$ python -q
>>> import numpy as np
>>> np.set_printoptions(suppress=True, linewidth=160)
>>> def rd(a):
...     return np.round(a, 1) + 0
... 
>>> A = np.loadtxt("block11.csv", delimiter=",")
>>> print(rd(A))
[[ 3.   1.9  1.  -2.2 -0.6  2.4  0.5]
 [ 3.7  0.5  2.2 -1.9 -0.8  1.2 -0.4]
 [-2.  -2.6  0.1  2.   0.3 -3.  -1.2]
 [ 0.2  2.9 -1.5 -1.4  0.2  3.   1.8]
 [ 2.2  2.5  0.1 -2.1 -0.3  2.9  1.1]
 [-0.1  2.9 -1.6 -1.3  0.2  3.   1.8]
 [ 0.3  2.9 -1.4 -1.4  0.1  3.   1.8]
 [-2.2  2.3 -2.7  0.   0.7  2.   1.9]
 [ 0.9 -2.8  2.1  0.8 -0.4 -2.7 -1.9]
 [-2.7 -2.2 -0.6  2.2  0.5 -2.7 -0.8]
 [-0.6 -2.9  1.2  1.6 -0.1 -3.1 -1.7]
 [-2.  -2.6  0.1  2.   0.3 -3.  -1.2]
 [-3.5 -1.3 -1.6  2.1  0.7 -1.9 -0.1]
 [-3.3  1.2 -2.9  0.9  0.9  0.7  1.5]
 [ 1.1 -2.7  2.2  0.7 -0.4 -2.6 -2. ]]
>>> # rows and columns are dependent
>>> out = A / np.linalg.norm(A, axis=1, keepdims=True)
>>> G = out @ out.T
>>> print(np.argwhere(np.triu(np.abs(G) > 0.95, 1)))
[[ 0  9]
 [ 0 12]
 [ 1 12]
 [ 2  4]
 [ 2  9]
 [ 2 11]
 [ 3  5]
 [ 3  6]
 [ 3  8]
 [ 3 10]
 [ 4  9]
 [ 4 11]
 [ 5  6]
 [ 5  8]
 [ 5 10]
 [ 5 14]
 [ 6 10]
 [ 7 14]
 [ 8 14]
 [ 9 11]]
>>> print(rd(np.linalg.norm(out, axis=1)))
[1. 1. 1. 1. 1. 1. 1. 1. 1. 1. 1. 1. 1. 1. 1.]
>>> print((G - 2 * np.eye(15)).round(6).argmax(axis=1))
[ 4  0 11  6  0  3  3 13 14  2  8  2  9  7  8]
>>> G = np.cov(A, rowvar=False)
>>> print(np.argsort(-A.std(axis=0).round(6), kind="stable"))
[5 1 0 2 3 6 4]
>>> print(rd(A.std(axis=0)))
[2.2 2.4 1.7 1.6 0.5 2.6 1.4]
>>> print(np.argwhere(np.triu(np.abs(np.corrcoef(A.T)) > 0.8, 1)))
[[0 4]
 [1 3]
 [1 5]
 [1 6]
 [2 4]
 [3 5]
 [5 6]]
>>> print(rd(np.polyfit(A[:, 6], A[:, 2], 1)))
[-0.9 -0.2]
>>> print(rd(np.corrcoef(A[:, 6], A[:, 2])[0, 1]))
-0.8
>>> labels = A[:, 4] > np.median(A[:, 4])
>>> r0 = A[labels].mean(axis=0) - A[~labels].mean(axis=0)
>>> print(rd((((A - A.mean(axis=0)) @ r0 > 0) == labels).mean()))
0.9
>>> K = np.array([[10, 9, 12, 9, 4, 7],
...     [9, 23, 12, 4, 10, 8],
...     [12, 12, 27, 15, 9, 15],
...     [9, 4, 15, 14, 2, 13],
...     [4, 10, 9, 2, 6, 4],
...     [7, 8, 15, 13, 4, 17]])
>>> U, sig, vt = np.linalg.svd(K)
>>> evecs = vt[:(sig > 1e-8).sum()]
>>> rng = np.random.default_rng(83551)
>>> vec = K[0] + -2 * K[2] + rng.integers(2) * np.eye(6)[0]
>>> print(vec)
[-13. -15. -42. -21. -14. -23.]
>>> print(np.allclose(evecs.T @ evecs @ vec, vec))
False
>>> print(rd(evecs.T @ evecs))
[[ 0.9  0.  -0.1  0.1  0.2 -0.1]
 [ 0.   1.   0.   0.   0.   0. ]
 [-0.1  0.   0.9  0.2  0.2 -0.1]
 [ 0.1  0.   0.2  0.6 -0.4  0.1]
 [ 0.2  0.   0.2 -0.4  0.6  0.1]
 [-0.1  0.  -0.1  0.1  0.1  0.9]]
>>> print(rd(np.linalg.norm(vec - evecs.T @ evecs @ vec)))
0.2
>>> print(rd(np.diag(evecs.T @ evecs)))
[0.9 1.  0.9 0.6 0.6 0.9]
>>> ev, evecs = np.linalg.eigh(K)
>>> print(rd(ev.sum()), np.trace(K))
97.0 97
>>> print(rd(evecs @ np.diag(ev) @ evecs.T))
[[10.  9. 12.  9.  4.  7.]
 [ 9. 23. 12.  4. 10.  8.]
 [12. 12. 27. 15.  9. 15.]
 [ 9.  4. 15. 14.  2. 13.]
 [ 4. 10.  9.  2.  6.  4.]
 [ 7.  8. 15. 13.  4. 17.]]
>>> print(rd(ev))
[ 0.   0.3  5.   7.  19.4 65.3]
>>> print(rd(np.abs(evecs[:, -1])))
[0.3 0.4 0.6 0.4 0.2 0.4]
>>> print(rd(np.linalg.eigvalsh(K + 5 * np.eye(6))))
[ 5.   5.3 10.  12.  24.4 70.3]
>>> print(rd(np.linalg.svd(K, compute_uv=False)))
[65.3 19.4  7.   5.   0.3  0. ]
>>> U, sig, vt = np.linalg.svd(K)
>>> print(rd(sig))
[65.3 19.4  7.   5.   0.3  0. ]
>>> out = U[:, :5] @ np.diag(sig[:5]) @ vt[:5]
>>> print(rd(np.abs(K - out).max()))
0.0
>>> print(np.linalg.matrix_rank(out))
5
>>> print(np.linalg.matrix_rank(K, rtol=0.05))
4
>>> print(np.linalg.matrix_rank(K, rtol=0.1))
3
>>> print(np.linalg.cond(K) > 100)
True
>>> E = np.array([[0, 0, -3, 2],
...     [-2, -2, -2, -3],
...     [0, -2, 3, 2],
...     [0, -1, -3, 2],
...     [0, 1, 3, -2],
...     [2, 2, 0, -1],
...     [-2, -2, 2, 0]])
>>> E[:, 0] = 5 * E[:, 3]
>>> print(E)
[[ 10   0  -3   2]
 [-15  -2  -2  -3]
 [ 10  -2   3   2]
 [ 10  -1  -3   2]
 [-10   1   3  -2]
 [ -5   2   0  -1]
 [  0  -2   2   0]]
>>> rk = np.linalg.matrix_rank(E)
>>> print(rk)
3
>>> N = np.linalg.svd(E)[2][rk:].T
>>> print(rd(N[:, 0] / N[np.abs(N[:, 0]).round(6).argmax(), 0]))
[-0.2  0.   0.   1. ]
>>> print(np.linalg.matrix_rank(E.T @ E), np.linalg.matrix_rank(E @ E.T))
3 3
>>> print(N.shape)
(4, 1)
>>> print(rd(E @ N))
[[0.]
 [0.]
 [0.]
 [0.]
 [0.]
 [0.]
 [0.]]
>>> print([int(np.linalg.matrix_rank(E[:, :j + 1])) for j in range(4)])
[1, 2, 3, 3]
>>> r0 = np.array([1, 0])
>>> print(np.convolve(E[2], r0))
[10 -2  3  2  0]
>>> print(np.polyval(r0, E[2]))
[10 -2  3  2]
>>> print(rd(E @ np.linalg.pinv(E) @ E))
[[ 10.   0.  -3.   2.]
 [-15.  -2.  -2.  -3.]
 [ 10.  -2.   3.   2.]
 [ 10.  -1.  -3.   2.]
 [-10.   1.   3.  -2.]
 [ -5.   2.   0.  -1.]
 [  0.  -2.   2.   0.]]
>>> print(np.abs(np.diag(np.linalg.qr(E)[1])) > 1e-9)
[ True  True  True False]
>>> print(np.linalg.lstsq(E[:-1].T, E[-1])[2])
3
>>> print(np.allclose(E[:-1].T @ np.linalg.lstsq(E[:-1].T, E[-1])[0], E[-1]))
True
